% python3 -q
>>> import numpy as np
>>> import numpy.linalg as la
>>> np.set_printoptions(precision=2, suppress=True, linewidth=100)
>>> K = np.load("sample1.npy")
>>> print(K)
[[ 1.8   0.79 -0.4   0.2 ]
 [-0.5   2.8  -1.4   2.4 ]
 [-0.6   2.22 -1.1  -1.  ]
 [-1.   -1.23  0.6   0.8 ]
 [-1.2   1.01 -0.5  -1.9 ]
 [-1.   -0.2   0.1  -1.3 ]
 [-1.8  -1.2   0.6  -0.4 ]
 [ 0.9  -4.2   2.1   0.3 ]
 [ 0.2  -2.39  1.2  -0.8 ]
 [-0.9   2.61 -1.3   2.5 ]
 [ 0.4  -1.62  0.8   0.9 ]
 [ 1.2  -1.01  0.5   0.  ]
 [-0.9   0.39 -0.2   0.  ]
 [-1.   -0.82  0.4   0.4 ]
 [ 1.8   3.97 -2.    0.9 ]
 [-1.5  -1.41  0.7   0.1 ]
 [-0.1   2.01 -1.    1.6 ]
 [ 0.1   1.99 -1.    0.6 ]
 [ 1.2  -0.02  0.   -0.7 ]]
>>> vec = np.array([2, 2, 5, 0])
>>> print(la.norm(K @ vec) <= la.norm(K, 2) * la.norm(vec) + 1e-9)
True
>>> print(K @ np.eye(4)[2])
[-0.4 -1.4 -1.1  0.6 -0.5  0.1  0.6  2.1  1.2 -1.3  0.8  0.5 -0.2  0.4 -2.   0.7 -1.  -1.   0. ]
>>> print(np.sign((K @ vec).round(6)))
[ 1. -1. -1. -1. -1. -1. -1.  1.  1. -1.  1.  1. -1. -1.  1. -1. -1. -1.  1.]
>>> E = np.load("a.npy")
>>> print(E)
[[ 24 -24  12 -12]
 [ 36 -16  18  -8]
 [-24  24 -18  18]
 [-36  16 -27  12]]
>>> vec = np.array([6, -8, -9, 3])
>>> rhs = E @ vec
>>> coef, lr = np.zeros(4), 1 / la.norm(E, 2) ** 2
>>> for i in range(300):
...     coef -= lr * E.T @ (E @ coef - rhs)
...     if i % 50 == 0: print(i, round(la.norm(E @ coef - rhs), 2))
... 
0 115.96
50 65.85
100 43.38
150 28.96
200 19.35
250 12.93
>>> print(coef)
[ 5.45 -7.73 -8.13  2.57]
>>> cov = E.T @ E
>>> print(cov)
[[ 3744 -2304  2340 -1440]
 [-2304  1664 -1440  1040]
 [ 2340 -1440  1521  -936]
 [-1440  1040  -936   676]]
>>> print(la.svd(E, compute_uv=False) ** 2)
[7298.69  245.74   58.6     1.97]
>>> u = np.array([3, -1])
>>> print(np.polyval(u, E[3]))
[-109   47  -82   35]
>>> print(np.cross(E[3, :3], E[0, :3]))
[-456 -216  480]
